% python3 -q
>>> import numpy as np
>>> import numpy.linalg as la
>>> np.set_printoptions(precision=2, suppress=True, linewidth=100, legacy="1.25")
>>> out = np.array([[3, 1], [3, 7]])
>>> basis = np.array([[-3, -3, -2], [0, 1, 2], [-3, 2, 3]])
>>> data = np.kron(out, basis)
>>> data
array([[ -9,  -9,  -6,  -3,  -3,  -2],
       [  0,   3,   6,   0,   1,   2],
       [ -9,   6,   9,  -3,   2,   3],
       [ -9,  -9,  -6, -21, -21, -14],
       [  0,   3,   6,   0,   7,  14],
       [ -9,   6,   9, -21,  14,  21]])
>>> U, sigma, Vt = la.svd(data, full_matrices=False)
>>> np.cumsum(sigma ** 2) / np.sum(sigma ** 2)
array([0.56, 0.92, 0.96, 0.99, 1.  , 1.  ])
>>> np.allclose(U * sigma @ Vt, data)
True
>>> sigma / sigma[0]
array([1.  , 0.8 , 0.29, 0.23, 0.12, 0.03])
>>> np.abs(U[:, 0]).round(6).argmax()
5
>>> out = data[0, 0] * data[1:] - np.outer(data[1:, 0], data[0])
>>> out
array([[   0,  -27,  -54,    0,   -9,  -18],
       [   0, -135, -135,    0,  -45,  -45],
       [   0,    0,    0,  162,  162,  108],
       [   0,  -27,  -54,    0,  -63, -126],
       [   0, -135, -135,  162, -153, -207]])
>>> np.flatnonzero(~out.round(6).any(axis=1))
array([], dtype=int64)
>>> la.matrix_rank(out), la.matrix_rank(data)
(5, 6)
>>> data[:, 0] / data[0, 0]
array([ 1., -0.,  1.,  1., -0.,  1.])
>>> W0 = np.load("run18.npy")
>>> W0
array([[-21.,  14., -22.,  20.],
       [ 16., -21.,  24., -20.],
       [ 24., -14.,  21., -24.],
       [-12.,  14., -20.,  13.]])
>>> hat = np.triu(np.array([[4, 1, 4, 0], [5, 0, 4, 2], [4, 0, 4, 5], [2, 4, 1, 1]]), 1) + np.eye(4)
>>> out = hat @ W0 @ la.inv(hat)
>>> out
array([[   91.,  -154.,   338., -1478.],
       [   88.,  -137.,   264., -1136.],
       [  -36.,    92.,  -303.,  1372.],
       [  -12.,    26.,   -76.,   341.]])
>>> la.matrix_rank(out)
4
>>> np.poly(out)
array([   1.,    8.,  -34., -392., -735.])
>>> E = np.loadtxt("out1.csv", delimiter=",")
>>> E
array([[ 10.8 ,  20.48,  -3.07,  13.21,   7.11, -19.69,  -5.22],
       [  2.81,  -4.11,   6.21,   0.1 ,  14.09,   9.37,   8.52],
       [  2.99,   2.39,  -5.77,  14.74,  10.69,  12.84,   9.69],
       [  3.76,   4.75,  -5.88,  14.5 ,   9.98,  12.27,  10.1 ],
       [  3.72,   3.64,  -5.84,  14.27,   8.19,  15.03,  10.63],
       [  0.54,  -5.24,   5.29,  -0.39,  14.26,  12.56,   8.24],
       [  1.75,   2.74,  -6.96,  14.15,  10.27,  13.  ,  10.23],
       [  2.64,   4.11,  -6.02,  12.87,  11.14,  12.82,   8.46],
       [  9.64,  20.87,  -7.96,   9.78,   6.19, -20.24,  -5.61],
       [ 10.68,  21.63,  -5.19,  12.12,   7.89, -21.14,  -5.28],
       [  3.83,   4.11,  -5.19,  13.93,  10.55,  13.16,  10.59],
       [ 11.28,  19.88,  -6.13,   9.91,   7.17, -21.73,  -6.1 ],
       [  1.38,  -3.6 ,   4.98,  -0.19,  13.01,  10.68,   7.47],
       [  2.53,  -3.54,   4.29,   1.4 ,  13.11,  12.19,   8.56],
       [  1.92,  -2.97,   5.69,   1.88,  14.03,  13.04,   9.29],
       [  3.07,  -4.07,   5.46,   0.58,  14.69,  11.63,  10.11],
       [  2.95,  -4.67,   6.42,   0.02,  13.05,  11.93,   7.1 ],
       [ 11.27,  20.24,  -5.34,  13.41,   8.27, -21.83,  -4.56],
       [  8.96,  19.39,  -6.83,  10.83,   7.24, -22.23,  -4.68],
       [  1.95,  -4.88,   5.31,   0.57,  13.18,  11.19,   8.24],
       [  3.61,   3.12,  -5.15,  12.77,  12.07,  13.67,  11.21],
       [  2.54,   2.34,  -5.17,  14.6 ,  10.8 ,  11.49,  11.46],
       [ 10.96,  18.42,  -4.18,   9.61,   7.09, -21.58,  -4.64],
       [  2.65,   4.19,  -7.64,  14.08,  10.49,  12.56,   9.46],
       [  0.84,  -6.11,   4.57,   0.71,  13.02,  12.3 ,   7.32],
       [ 12.27,  20.71,  -5.47,  11.83,   6.34, -21.88,  -7.25],
       [  3.42,   3.02,  -6.77,  14.85,  10.09,  12.96,   9.05],
       [  2.48,  -2.74,   4.36,  -0.91,  15.17,  11.92,   7.04],
       [  9.73,  20.71,  -4.57,  11.45,   7.09, -19.65,  -6.51],
       [  1.86,  -4.44,   6.08,   1.38,  12.98,  12.61,   8.19],
       [  2.1 ,  -6.37,   6.49,   0.85,  13.55,  11.86,   8.08],
       [ 12.48,  21.33,  -4.89,  12.5 ,   7.4 , -20.1 ,  -6.52],
       [  3.8 ,   2.53,  -7.56,  13.39,   8.89,  14.23,  12.71],
       [ 11.12,  19.41,  -4.64,  10.79,   7.45, -21.8 ,  -5.79],
       [ 11.24,  19.86,  -6.58,  11.25,   7.29, -21.64,  -5.55]])
>>> x = np.array([-1, -3, -2, 0, 3, 3, 2])
>>> target = E @ x
>>> np.round(la.solve(E.T @ E, E.T @ target), 2) + 0
array([-1., -3., -2.,  0.,  3.,  3.,  2.])
>>> np.round(la.pinv(E) @ E, 2) + 0
array([[1., 0., 0., 0., 0., 0., 0.],
       [0., 1., 0., 0., 0., 0., 0.],
       [0., 0., 1., 0., 0., 0., 0.],
       [0., 0., 0., 1., 0., 0., 0.],
       [0., 0., 0., 0., 1., 0., 0.],
       [0., 0., 0., 0., 0., 1., 0.],
       [0., 0., 0., 0., 0., 0., 1.]])
>>> rng = np.random.default_rng(2323)
>>> target = target + 0.02 * rng.normal(size=35)
>>> target
array([-114.3 ,   84.54,   91.34,   80.71,   87.98,  101.55,   94.21,   85.88, -109.69, -115.44,
         86.55, -114.54,   85.49,   92.55,   95.39,   97.41,   87.35, -111.09, -107.81,   91.68,
         96.97,   90.58, -110.64,   88.14,   98.96, -124.58,   88.3 ,   92.42, -113.46,   92.47,
         96.39, -117.82,   98.54, -114.66, -111.82])
>>> coef, *_ = la.lstsq(E, target)
>>> coef
array([-1.  , -2.99, -2.  , -0.01,  3.  ,  3.  ,  2.  ])
>>> np.round(E.T @ (target - E @ coef), 2) + 0
array([0., 0., 0., 0., 0., 0., 0.])
>>> np.round(la.norm(target - E @ coef), 2)
0.11
